$ ipython --no-banner

In [1]: import numpy as np

In [2]: np.set_printoptions(precision=3, suppress=True, linewidth=200, sign=" ")

In [3]: rnd = lambda a: np.round(a, 3) + 0

In [4]: Y = np.array([[5, 3], [1, 3]])

In [5]: W2 = np.array([[-1]])

In [6]: m1 = np.block([[Y, np.zeros((2, 1))], [np.zeros((1, 2)), W2]])

In [7]: m1
Out[7]: 
array([[ 5.,  3.,  0.],
       [ 1.,  3.,  0.],
       [ 0.,  0., -1.]])

In [8]: x0 = np.array([1, -1, -1])

In [9]: a = np.maximum(m1 @ x0, 0)

In [10]: np.maximum(m1 @ (3 * x0), 0)
Out[10]: array([ 6.,  0.,  3.])

In [11]: np.flatnonzero(a > 1e-9)
Out[11]: array([ 0,  2])

In [12]: m1.T @ a
Out[12]: array([10.,  6., -1.])

In [13]: u = np.array([1, -3, -3])

In [14]: Y = m1 + np.outer(u, np.eye(3)[2])

In [15]: Y
Out[15]: 
array([[ 5.,  3.,  1.],
       [ 1.,  3., -3.],
       [ 0.,  0., -4.]])

In [16]: rnd(np.linalg.norm(m1, axis=0))
Out[16]: array([ 5.099,  4.243,  1.   ])

In [17]: rnd(np.linalg.norm(m1, 2))
Out[17]: np.float64(6.359)

In [18]: np.linalg.norm(m1, axis=1).argmax()
Out[18]: np.int64(0)

In [19]: rnd(np.linalg.norm(m1, axis=1))
Out[19]: array([ 5.831,  3.162,  1.   ])

In [20]: rnd(np.linalg.norm(m1, "nuc"))
Out[20]: np.float64(9.246)

In [21]: w, vecs = np.linalg.eig(m1)

In [22]: w
Out[22]: array([ 6.,  2., -1.])
